% ipython --no-banner

In [1]: import numpy as np

In [2]: np.set_printoptions(precision=2, suppress=True, linewidth=120, legacy="1.25")

In [3]: rd = lambda a: np.round(a, 2) + 0

In [4]: X = np.load("layer7.npy")

In [5]: print(X)
[[1. 3. 0.]
 [3. 0. 3.]
 [0. 3. 1.]]

In [6]: w, vecs = np.linalg.eigh(X)

In [7]: x = np.array([0, 5, 5])

In [8]: rd(np.linalg.eigvalsh(X[1:, 1:]))
Out[8]: array([-2.54,  3.54])

In [9]: rd(vecs * np.maximum(w, 0) @ vecs.T)
Out[9]: 
array([[1.83, 1.68, 0.83],
       [1.68, 2.11, 1.68],
       [0.83, 1.68, 1.83]])

In [10]: x = np.array([2, 3, 4])

In [11]: print(X @ np.eye(3)[0])
[1. 3. 0.]

In [12]: X @ (2 * x)
Out[12]: array([22., 36., 26.])

In [13]: print(X * x)
[[ 2.  9.  0.]
 [ 6.  0. 12.]
 [ 0.  9.  4.]]

In [14]: E = np.array([[1, 2, 0, 1, 2, 0, -1],
    ...:     [3, 2, 0, 0, 2, 2, 0],
    ...:     [0, 0, 2, 3, 0, 1, -3],
    ...:     [0, 2, 2, 1, 0, 1, -1],
    ...:     [2, 0, 3, 2, 2, 1, -2],
    ...:     [0, 1, 0, 0, 1, 0, 0],
    ...:     [2, 2, 1, 0, 1, 2, 0],
    ...:     [0, 2, 2, 2, 0, 2, -2],
    ...:     [0, 3, 2, 3, 1, 1, -3]])

In [15]: # rank 6

In [16]: cov = E.T @ E

In [17]: cov
Out[17]: 
array([[ 18,  12,   8,   5,  14,  12,  -5],
       [ 12,  30,  16,  17,  14,  17, -17],
       [  8,  16,  26,  24,   9,  15, -24],
       [  5,  17,  24,  28,   9,  13, -28],
       [ 14,  14,   9,   9,  15,   9,  -9],
       [ 12,  17,  15,  13,   9,  16, -13],
       [ -5, -17, -24, -28,  -9, -13,  28]])

In [18]: rd(np.linalg.eigvalsh(cov)[::-1])
Out[18]: array([111.2 ,  29.97,  10.77,   6.66,   2.19,   0.21,   0.  ])

In [19]: np.diag(cov)
Out[19]: array([18, 30, 26, 28, 15, 16, 28])

In [20]: np.trace(cov), (E ** 2).sum()
Out[20]: (161, 161)

In [21]: print(np.allclose(cov, cov.T))
True

In [22]: rank = np.linalg.matrix_rank(E)

In [23]: rank
Out[23]: 6

In [24]: N = np.linalg.svd(E)[2][rank:].T

In [25]: [int(np.linalg.matrix_rank(np.delete(E, i, axis=0))) for i in range(9)]
Out[25]: [6, 6, 6, 6, 6, 6, 6, 6, 6]

In [26]: N.shape
Out[26]: (7, 1)

In [27]: [int(np.linalg.matrix_rank(E[:, :j + 1])) for j in range(7)]
Out[27]: [1, 2, 3, 4, 5, 6, 6]

In [28]: [int(np.linalg.matrix_rank(E[:i])) for i in range(1, len(E) + 1)]
Out[28]: [1, 2, 3, 4, 5, 6, 6, 6, 6]

In [29]: print(np.unique(E.round(6), axis=0).shape)
(9, 7)

In [30]: np.allclose(E[:-1].T @ np.linalg.lstsq(E[:-1].T, E[-1])[0], E[-1])
Out[30]: True

In [31]: rd(np.trace(np.linalg.pinv(E) @ E))
Out[31]: 6.0

In [32]: rd(E @ np.linalg.pinv(E) @ E)
Out[32]: 
array([[ 1.,  2.,  0.,  1.,  2.,  0., -1.],
       [ 3.,  2.,  0.,  0.,  2.,  2.,  0.],
       [ 0.,  0.,  2.,  3.,  0.,  1., -3.],
       [ 0.,  2.,  2.,  1.,  0.,  1., -1.],
       [ 2.,  0.,  3.,  2.,  2.,  1., -2.],
       [ 0.,  1.,  0.,  0.,  1.,  0.,  0.],
       [ 2.,  2.,  1.,  0.,  1.,  2.,  0.],
       [ 0.,  2.,  2.,  2.,  0.,  2., -2.],
       [ 0.,  3.,  2.,  3.,  1.,  1., -3.]])

In [33]: M = np.load("a.npy")

In [34]: M
Out[34]: 
array([[ 1,  1,  1,  1,  1,  1,  1,  1],
       [ 1, -1, -1,  1,  1, -1, -1,  1],
       [ 1,  1, -1, -1, -1, -1,  1,  1],
       [ 1, -1, -1,  1, -1,  1,  1, -1],
       [ 1, -1,  1, -1,  1, -1,  1, -1]])

In [35]: r0 = np.array([4, 3])

In [36]: np.array([np.convolve(row, r0, "same") for row in X])
Out[36]: 
array([[ 4., 15.,  9.],
       [12.,  9., 12.],
       [ 0., 12., 13.]])

In [37]: np.convolve(X[2], r0)
Out[37]: array([ 0., 12., 13.,  3.])

In [38]: def softmax(z):
    ...:     e = np.exp(z - z.max(axis=-1, keepdims=True))
    ...:     return e / e.sum(axis=-1, keepdims=True)
    ...: 

In [39]: rd(softmax(10 * M[3]))
Out[39]: array([0.25, 0.  , 0.  , 0.25, 0.  , 0.25, 0.25, 0.  ])

In [40]: S = M @ M.T / np.sqrt(8)

In [41]: rd(softmax(S + np.triu(np.full(S.shape, -np.inf), 1)))
Out[41]: 
array([[1.  , 0.  , 0.  , 0.  , 0.  ],
       [0.06, 0.94, 0.  , 0.  , 0.  ],
       [0.05, 0.05, 0.89, 0.  , 0.  ],
       [0.05, 0.05, 0.05, 0.85, 0.  ],
       [0.05, 0.05, 0.05, 0.05, 0.81]])

In [42]: rd(softmax(S)[3] @ M)
Out[42]: array([ 1.  , -0.81, -0.81,  0.81, -0.71,  0.71,  0.9 , -0.71])

In [43]: K = np.loadtxt("sample18.csv", delimiter=",")

In [44]: K
Out[44]: 
array([[16., 10.,  6., 12.,  4.,  6.,  4., 10.,  4.],
       [10.,  7.,  4.,  7.,  3.,  3.,  2.,  6.,  2.],
       [ 6.,  4.,  5.,  5.,  1.,  4.,  0.,  5.,  2.],
       [12.,  7.,  5., 10.,  3.,  5.,  3.,  9.,  3.],
       [ 4.,  3.,  1.,  3.,  2.,  0.,  1.,  3.,  0.],
       [ 6.,  3.,  4.,  5.,  0.,  5.,  1.,  4.,  3.],
       [ 4.,  2.,  0.,  3.,  1.,  1.,  2.,  2.,  1.],
       [10.,  6.,  5.,  9.,  3.,  4.,  2.,  9.,  2.],
       [ 4.,  2.,  2.,  3.,  0.,  3.,  1.,  2.,  2.]])

In [45]: # rank 4

In [46]: [round(float(x), 2) for x in np.linalg.svd(K, compute_uv=False)[:3]]
Out[46]: [46.69, 5.61, 3.36]

In [47]: rank = np.linalg.matrix_rank(K)

In [48]: rank
Out[48]: 4

In [49]: N = np.linalg.svd(K)[2][rank:].T

In [50]: [int(np.linalg.matrix_rank(K[:, :j + 1])) for j in range(9)]
Out[50]: [1, 2, 3, 4, 4, 4, 4, 4, 4]

In [51]: print([int(np.linalg.matrix_rank(K[:i])) for i in range(1, len(K) + 1)])
[1, 2, 3, 4, 4, 4, 4, 4, 4]

In [52]: N.shape
Out[52]: (9, 5)

In [53]: w, vecs = np.linalg.eig(X)

In [54]: rd(np.sort(np.linalg.eigvals(X.T)))
Out[54]: array([-3.77,  1.  ,  4.77])

In [55]: np.allclose(K, K.T)
Out[55]: True

In [56]: assert K == K.T
ValueError: The truth value of an array with more than one element is ambiguous. Use a.any() or a.all()


In [57]: print((K + K.T) / 2)
[[16. 10.  6. 12.  4.  6.  4. 10.  4.]
 [10.  7.  4.  7.  3.  3.  2.  6.  2.]
 [ 6.  4.  5.  5.  1.  4.  0.  5.  2.]
 [12.  7.  5. 10.  3.  5.  3.  9.  3.]
 [ 4.  3.  1.  3.  2.  0.  1.  3.  0.]
 [ 6.  3.  4.  5.  0.  5.  1.  4.  3.]
 [ 4.  2.  0.  3.  1.  1.  2.  2.  1.]
 [10.  6.  5.  9.  3.  4.  2.  9.  2.]
 [ 4.  2.  2.  3.  0.  3.  1.  2.  2.]]

In [58]: print(K @ K)
[[720. 444. 312. 568. 178. 296. 162. 500. 182.]
 [444. 276. 192. 349. 112. 179.  99. 308. 110.]
 [312. 192. 148. 249.  73. 139.  64. 222.  83.]
 [568. 349. 249. 451. 140. 236. 127. 399. 144.]
 [178. 112.  73. 140.  49.  65.  41. 125.  40.]
 [296. 179. 139. 236.  65. 137.  63. 207.  83.]
 [162.  99.  64. 127.  41.  63.  40. 110.  40.]
 [500. 308. 222. 399. 125. 207. 110. 356. 125.]
 [182. 110.  83. 144.  40.  83.  40. 125.  51.]]

In [59]: rd(np.sort(np.abs(np.linalg.eigvals(K))))
Out[59]: array([ 0.  ,  0.  ,  0.  ,  0.  ,  0.  ,  2.34,  3.36,  5.61, 46.69])

In [60]: rng = np.random.default_rng(35)

In [61]: z = rng.permutation(9)

In [62]: z
Out[62]: array([6, 1, 3, 4, 7, 5, 0, 2, 8])

In [63]: other = K[z][:, z]

In [64]: rd(np.sort(np.abs(np.linalg.eigvals(other))))
Out[64]: array([ 0.  ,  0.  ,  0.  ,  0.  ,  0.  ,  2.34,  3.36,  5.61, 46.69])

In [65]: np.allclose(other, K)
Out[65]: False

In [66]: W0 = np.loadtxt("x.csv", delimiter=",")

In [67]: print(W0)
[[ 1.  0.  0.  0.  0.  0.  0.  0.  0.]
 [ 0.  2.  0.  0.  0.  0.  0.  0.  0.]
 [ 0.  0. -2.  0.  0.  0.  0.  0.  0.]
 [ 0.  0.  0. -2.  0.  0.  0.  0.  0.]
 [ 0.  0.  0.  0.  2.  0.  0.  0.  0.]
 [ 0.  0.  0.  0.  0.  1.  0.  0.  0.]
 [ 0.  0.  0.  0.  0.  0. -1.  0.  0.]
 [ 0.  0.  0.  0.  0.  0.  0. -1.  0.]
 [ 0.  0.  0.  0.  0.  0.  0.  0.  1.]]

In [68]: # 9 blocks once reordered

In [69]: x = np.array([-1, 2, 1, 1, 3, 0, -3, -3, -2])

In [70]: rhs = W0 @ x

In [71]: b, lr = np.zeros(9), 1 / np.linalg.norm(W0, 2) ** 2

In [72]: for i in range(30):
    ...:     b -= lr * W0.T @ (W0 @ b - rhs)
    ...:     if i % 5 == 0: print(i, round(np.linalg.norm(W0 @ b - rhs), 2))
    ...: 
0 3.6
5 0.85
10 0.2
15 0.05
20 0.01
25 0.0

In [73]: rd(b)
Out[73]: array([-1.,  2.,  1.,  1.,  3.,  0., -3., -3., -2.])

In [74]: z = rng.permutation(9)

In [75]: other = W0[:, z] * rng.choice([-1, 1], 9)

In [76]: other
Out[76]: 
array([[ 0.,  0., -0., -0.,  1.,  0., -0.,  0., -0.],
       [ 0.,  0., -0., -0.,  0.,  0., -2.,  0., -0.],
       [-2.,  0., -0., -0.,  0.,  0., -0.,  0., -0.],
       [ 0.,  0., -0., -0.,  0.,  0., -0., -2., -0.],
       [ 0.,  0., -0., -0.,  0.,  2., -0.,  0., -0.],
       [ 0.,  1., -0., -0.,  0.,  0., -0.,  0., -0.],
       [ 0.,  0.,  1., -0.,  0.,  0., -0.,  0., -0.],
       [ 0.,  0., -0., -0.,  0.,  0., -0.,  0.,  1.],
       [ 0.,  0., -0., -1.,  0.,  0., -0.,  0., -0.]])

In [77]: Uu, _, VT = np.linalg.svd(W0.T @ other)

In [78]: Uu @ VT
Out[78]: 
array([[ 0.,  0.,  0.,  0.,  1.,  0.,  0.,  0.,  0.],
       [ 0.,  0.,  0.,  0.,  0.,  0., -1.,  0.,  0.],
       [ 1.,  0.,  0.,  0.,  0.,  0.,  0.,  0.,  0.],
       [ 0.,  0.,  0.,  0.,  0.,  0.,  0.,  1.,  0.],
       [ 0.,  0.,  0.,  0.,  0.,  1.,  0.,  0.,  0.],
       [ 0.,  1.,  0.,  0.,  0.,  0.,  0.,  0.,  0.],
       [ 0.,  0., -1.,  0.,  0.,  0.,  0.,  0.,  0.],
       [ 0.,  0.,  0.,  0.,  0.,  0.,  0.,  0., -1.],
       [ 0.,  0.,  0., -1.,  0.,  0.,  0.,  0.,  0.]])

In [79]: z
Out[79]: array([2, 5, 6, 8, 0, 4, 1, 3, 7])
